% ipython --no-banner

In [1]: import numpy as np

In [2]: import numpy.linalg as la

In [3]: np.set_printoptions(precision=2, suppress=True, linewidth=200, legacy="1.25")

In [4]: m1 = np.array([[-1, 3, -1, 5, -3, 1, -3, -4, -2, 0, -4, 5],
   ...:     [-2, 5, 0, 3, -3, -3, -5, 4, 0, -1, -5, 2],
   ...:     [4, -4, 0, -5, -4, 3, -5, -2, 5, 1, -3, 2],
   ...:     [-4, -5, -4, 0, -2, -4, -3, -3, 4, -4, 0, 4],
   ...:     [0, 0, -1, 3, -5, -2, 4, 2, 3, 2, 2, 2]])

In [5]: m1[0] = m1[1]

In [6]: m1
Out[6]: 
array([[-2,  5,  0,  3, -3, -3, -5,  4,  0, -1, -5,  2],
       [-2,  5,  0,  3, -3, -3, -5,  4,  0, -1, -5,  2],
       [ 4, -4,  0, -5, -4,  3, -5, -2,  5,  1, -3,  2],
       [-4, -5, -4,  0, -2, -4, -3, -3,  4, -4,  0,  4],
       [ 0,  0, -1,  3, -5, -2,  4,  2,  3,  2,  2,  2]])

In [7]: # rows 0 and 1 are equal

In [8]: t3 = np.stack([m1, 4 * m1, m1[::-1]])

In [9]: la.matrix_rank(t3.reshape(3, -1))
Out[9]: 2

In [10]: np.einsum("bij,cij->bc", t3, t3)
Out[10]: 
array([[  627,  2508,   202],
       [ 2508, 10032,   808],
       [  202,   808,   627]])

In [11]: t3.sum(axis=0)
Out[11]: 
array([[-10,  25,  -1,  18, -20, -17, -21,  22,   3,  -3, -23,  12],
       [-14,  20,  -4,  15, -17, -19, -28,  17,   4,  -9, -25,  14],
       [ 24, -24,   0, -30, -24,  18, -30, -12,  30,   6, -18,  12],
       [-22, -20, -20,   3, -13, -23, -20, -11,  20, -21,  -5,  22],
       [ -2,   5,  -5,  18, -28, -13,  15,  14,  15,   9,   5,  12]])

In [12]: print(la.norm(t3, axis=(1, 2)))
[ 25.04 100.16  25.04]

In [13]: w1 = np.array([[3, 0, -2, -2],
    ...:     [3, -3, -1, -2],
    ...:     [3, -3, -2, -1],
    ...:     [1, 0, -1, 3],
    ...:     [1, 3, -3, -3],
    ...:     [1, -1, -2, -1],
    ...:     [-3, -2, 1, 3],
    ...:     [-2, -2, 0, -1],
    ...:     [1, -2, 1, 2],
    ...:     [1, -2, 0, 3],
    ...:     [-2, 3, -3, 2],
    ...:     [-3, -1, -1, 3]])

In [14]: coef = np.array([3, 5, 3, -2])

In [15]: H = np.maximum(m1 @ w1 + coef, 0)

In [16]: (H > 0).astype(int)
Out[16]: 
array([[1, 0, 1, 0],
       [1, 0, 1, 0],
       [1, 0, 1, 0],
       [0, 1, 1, 1],
       [0, 0, 1, 1]])

In [17]: basis = np.array([[4, -5, -4], [-5, 2, 1], [-3, -3, 1], [1, -1, -3]])

In [18]: print(w1 @ basis)
[[ 16  -7  -8]
 [ 28 -16 -10]
 [ 32 -14 -14]
 [ 10  -5 -14]
 [ -5  13   5]
 [ 14   0  -4]
 [ -2   5   2]
 [  1   7   9]
 [ 13 -14 -11]
 [ 17 -12 -15]
 [-12  23   2]
 [ -1  13   1]]

In [19]: (H @ basis).round(6).argmax(axis=1)
Out[19]: array([0, 0, 0, 2, 0])

In [20]: H @ basis
Out[20]: 
array([[  10, -161,  -54],
       [  10, -161,  -54],
       [  37, -161,  -71],
       [-263,  -61,  -23],
       [  -3, -117, -151]])

In [21]: la.matrix_rank(m1, rtol=0.1)
Out[21]: 4

In [22]: [round(float(x), 2) for x in la.svd(m1, compute_uv=False)[:3]]
Out[22]: [16.13, 13.79, 10.37]

In [23]: r = la.matrix_rank(m1)

In [24]: r
Out[24]: 4

In [25]: N = la.svd(m1)[2][r:].T

In [26]: print(np.allclose(m1 @ N, 0))
True

In [27]: print(N.shape)
(12, 8)

In [28]: [int(la.matrix_rank(m1[:, :j + 1])) for j in range(12)]
Out[28]: [1, 2, 3, 4, 4, 4, 4, 4, 4, 4, 4, 4]

In [29]: [int(la.matrix_rank(np.delete(m1, i, axis=0))) for i in range(5)]
Out[29]: [4, 4, 3, 3, 3]

In [30]: M = 0.5 ** np.abs(np.subtract.outer(np.arange(10), np.arange(10)))

In [31]: print(M.round(2) + 0)
[[1.   0.5  0.25 0.12 0.06 0.03 0.02 0.01 0.   0.  ]
 [0.5  1.   0.5  0.25 0.12 0.06 0.03 0.02 0.01 0.  ]
 [0.25 0.5  1.   0.5  0.25 0.12 0.06 0.03 0.02 0.01]
 [0.12 0.25 0.5  1.   0.5  0.25 0.12 0.06 0.03 0.02]
 [0.06 0.12 0.25 0.5  1.   0.5  0.25 0.12 0.06 0.03]
 [0.03 0.06 0.12 0.25 0.5  1.   0.5  0.25 0.12 0.06]
 [0.02 0.03 0.06 0.12 0.25 0.5  1.   0.5  0.25 0.12]
 [0.01 0.02 0.03 0.06 0.12 0.25 0.5  1.   0.5  0.25]
 [0.   0.01 0.02 0.03 0.06 0.12 0.25 0.5  1.   0.5 ]
 [0.   0.   0.01 0.02 0.03 0.06 0.12 0.25 0.5  1.  ]]

In [32]: print(round(np.abs(la.eigvals(M)).max(), 2))
2.68

In [33]: np.allclose(M @ M.T, M.T @ M)
Out[33]: True

In [34]: assert M == M.T
---------------------------------------------------------------------------
ValueError                                Traceback (most recent call last)
Cell In[34], line 1
----> 1 assert M == M.T

ValueError: The truth value of an array with more than one element is ambiguous. Use a.any() or a.all()

In [35]: print(np.round((M + M.T) / 2, 2) + 0)
[[1.   0.5  0.25 0.12 0.06 0.03 0.02 0.01 0.   0.  ]
 [0.5  1.   0.5  0.25 0.12 0.06 0.03 0.02 0.01 0.  ]
 [0.25 0.5  1.   0.5  0.25 0.12 0.06 0.03 0.02 0.01]
 [0.12 0.25 0.5  1.   0.5  0.25 0.12 0.06 0.03 0.02]
 [0.06 0.12 0.25 0.5  1.   0.5  0.25 0.12 0.06 0.03]
 [0.03 0.06 0.12 0.25 0.5  1.   0.5  0.25 0.12 0.06]
 [0.02 0.03 0.06 0.12 0.25 0.5  1.   0.5  0.25 0.12]
 [0.01 0.02 0.03 0.06 0.12 0.25 0.5  1.   0.5  0.25]
 [0.   0.01 0.02 0.03 0.06 0.12 0.25 0.5  1.   0.5 ]
 [0.   0.   0.01 0.02 0.03 0.06 0.12 0.25 0.5  1.  ]]

In [36]: data = np.load("mat.npy")

In [37]: data
Out[37]: 
array([[ 0,  3,  3,  3,  3,  6,  4,  4,  2,  4,  5],
       [ 2,  4,  1,  4,  6,  5,  5,  5,  3,  4,  7],
       [ 4,  5,  3,  4,  6,  5,  5,  5,  4,  5,  7],
       [ 4,  6,  4,  3,  6,  9,  5,  5,  5,  6, 10],
       [ 0,  4,  3,  3,  4,  5,  5,  3,  4,  3,  5],
       [ 2,  2,  2,  1,  1,  2,  1,  2,  1,  2,  2],
       [ 2,  2,  0,  2,  6,  6,  4,  4,  2,  4,  7],
       [ 0,  0,  0,  0,  2,  0,  2,  1,  1,  1,  2],
       [ 2,  0,  0,  0,  2,  2,  0,  0,  1,  1,  2],
       [ 1,  3,  2,  3,  4,  2,  4,  5,  1,  2,  5],
       [ 5,  5,  4,  3,  6,  5,  4,  3,  4,  5,  9],
       [ 2,  2,  0,  1,  6,  3,  4,  2,  4,  2,  6],
       [ 2,  2,  1,  3,  5,  6,  3,  4,  2,  3,  5],
       [ 0,  4,  2,  2,  3,  5,  4,  2,  3,  3,  5],
       [ 2,  1,  1,  2,  6,  4,  4,  3,  3,  3,  5],
       [ 2,  6,  4,  5,  2,  5,  4,  6,  1,  5,  5],
       [ 2,  3,  1,  4,  5,  6,  4,  5,  1,  5,  6],
       [ 2,  1,  0,  1,  3,  4,  1,  2,  1,  2,  4],
       [ 3,  5,  3,  5,  3,  5,  4,  6,  2,  5,  3],
       [ 2,  0,  0,  0,  4,  2,  2,  1,  2,  2,  4],
       [ 1,  2,  0,  2,  2,  1,  3,  3,  1,  3,  2],
       [ 0,  2,  0,  2,  2,  4,  2,  3,  0,  2,  3],
       [ 2,  0,  0,  0,  2,  2,  0,  0,  1,  1,  2],
       [ 1,  3,  2,  3,  4,  2,  4,  5,  1,  2,  5],
       [ 4,  5,  4,  4,  5,  5,  5,  5,  3,  6,  7],
       [ 2,  3,  2,  2,  2,  4,  2,  3,  1,  3,  3],
       [ 2,  3,  4,  1,  1,  4,  2,  2,  2,  4,  4],
       [ 0,  1,  2,  0,  0,  2,  1,  0,  1,  2,  2],
       [ 1,  3,  2,  3,  4,  2,  4,  4,  1,  2,  4],
       [ 1,  3,  2,  3,  2,  2,  2,  4,  0,  1,  3],
       [ 3,  5,  2,  4,  2,  5,  3,  6,  1,  5,  4],
       [ 4,  5,  3,  6,  4,  3,  4,  6,  1,  5,  4],
       [ 1,  4,  0,  3,  2,  2,  3,  3,  2,  2,  2],
       [ 2,  3,  0,  2,  5,  5,  3,  2,  3,  2,  5],
       [ 0,  0,  0,  0,  0,  0,  0,  0,  0,  0,  0],
       [ 3,  3,  2,  3,  4,  4,  2,  3,  1,  2,  4]])

In [38]: # row 22 repeats row 8

In [39]: rng = np.random.default_rng(96)

In [40]: z = rng.permutation(11)

In [41]: other = data[:, z] * rng.choice([-1, 1], 11)

In [42]: other
Out[42]: 
array([[ 3, -3,  5,  4, -4, -2,  4,  3, -6, -3,  0],
       [ 4, -4,  7,  4, -5, -3,  5,  1, -5, -6, -2],
       [ 5, -4,  7,  5, -5, -4,  5,  3, -5, -6, -4],
       [ 6, -3, 10,  6, -5, -5,  5,  4, -9, -6, -4],
       [ 4, -3,  5,  3, -3, -4,  5,  3, -5, -4,  0],
       [ 2, -1,  2,  2, -2, -1,  1,  2, -2, -1, -2],
       [ 2, -2,  7,  4, -4, -2,  4,  0, -6, -6, -2],
       [ 0,  0,  2,  1, -1, -1,  2,  0,  0, -2,  0],
       [ 0,  0,  2,  1,  0, -1,  0,  0, -2, -2, -2],
       [ 3, -3,  5,  2, -5, -1,  4,  2, -2, -4, -1],
       [ 5, -3,  9,  5, -3, -4,  4,  4, -5, -6, -5],
       [ 2, -1,  6,  2, -2, -4,  4,  0, -3, -6, -2],
       [ 2, -3,  5,  3, -4, -2,  3,  1, -6, -5, -2],
       [ 4, -2,  5,  3, -2, -3,  4,  2, -5, -3,  0],
       [ 1, -2,  5,  3, -3, -3,  4,  1, -4, -6, -2],
       [ 6, -5,  5,  5, -6, -1,  4,  4, -5, -2, -2],
       [ 3, -4,  6,  5, -5, -1,  4,  1, -6, -5, -2],
       [ 1, -1,  4,  2, -2, -1,  1,  0, -4, -3, -2],
       [ 5, -5,  3,  5, -6, -2,  4,  3, -5, -3, -3],
       [ 0,  0,  4,  2, -1, -2,  2,  0, -2, -4, -2],
       [ 2, -2,  2,  3, -3, -1,  3,  0, -1, -2, -1],
       [ 2, -2,  3,  2, -3,  0,  2,  0, -4, -2,  0],
       [ 0,  0,  2,  1,  0, -1,  0,  0, -2, -2, -2],
       [ 3, -3,  5,  2, -5, -1,  4,  2, -2, -4, -1],
       [ 5, -4,  7,  6, -5, -3,  5,  4, -5, -5, -4],
       [ 3, -2,  3,  3, -3, -1,  2,  2, -4, -2, -2],
       [ 3, -1,  4,  4, -2, -2,  2,  4, -4, -1, -2],
       [ 1,  0,  2,  2,  0, -1,  1,  2, -2,  0,  0],
       [ 3, -3,  4,  2, -4, -1,  4,  2, -2, -4, -1],
       [ 3, -3,  3,  1, -4,  0,  2,  2, -2, -2, -1],
       [ 5, -4,  4,  5, -6, -1,  3,  2, -5, -2, -3],
       [ 5, -6,  4,  5, -6, -1,  4,  3, -3, -4, -4],
       [ 4, -3,  2,  2, -3, -2,  3,  0, -2, -2, -1],
       [ 3, -2,  5,  2, -2, -3,  3,  0, -5, -5, -2],
       [ 0,  0,  0,  0,  0,  0,  0,  0,  0,  0,  0],
       [ 3, -3,  4,  2, -3, -1,  2,  2, -4, -4, -3]])

In [43]: left, _, vt = la.svd(data.T @ other)

In [44]: z
Out[44]: array([ 1,  3, 10,  9,  7,  8,  6,  2,  5,  4,  0])

In [45]: np.round(left @ vt, 2) + 0
Out[45]: 
array([[ 0.,  0.,  0.,  0.,  0.,  0.,  0.,  0.,  0.,  0., -1.],
       [ 1.,  0.,  0.,  0.,  0.,  0.,  0.,  0.,  0.,  0.,  0.],
       [ 0.,  0.,  0.,  0.,  0.,  0.,  0.,  1.,  0.,  0.,  0.],
       [ 0., -1.,  0.,  0.,  0.,  0.,  0.,  0.,  0.,  0.,  0.],
       [ 0.,  0.,  0.,  0.,  0.,  0.,  0.,  0.,  0., -1.,  0.],
       [ 0.,  0.,  0.,  0.,  0.,  0.,  0.,  0., -1.,  0.,  0.],
       [ 0.,  0.,  0.,  0.,  0.,  0.,  1.,  0.,  0.,  0.,  0.],
       [ 0.,  0.,  0.,  0., -1.,  0.,  0.,  0.,  0.,  0.,  0.],
       [ 0.,  0.,  0.,  0.,  0., -1.,  0.,  0.,  0.,  0.,  0.],
       [ 0.,  0.,  0.,  1.,  0.,  0.,  0.,  0.,  0.,  0.,  0.],
       [ 0.,  0.,  1.,  0.,  0.,  0.,  0.,  0.,  0.,  0.,  0.]])
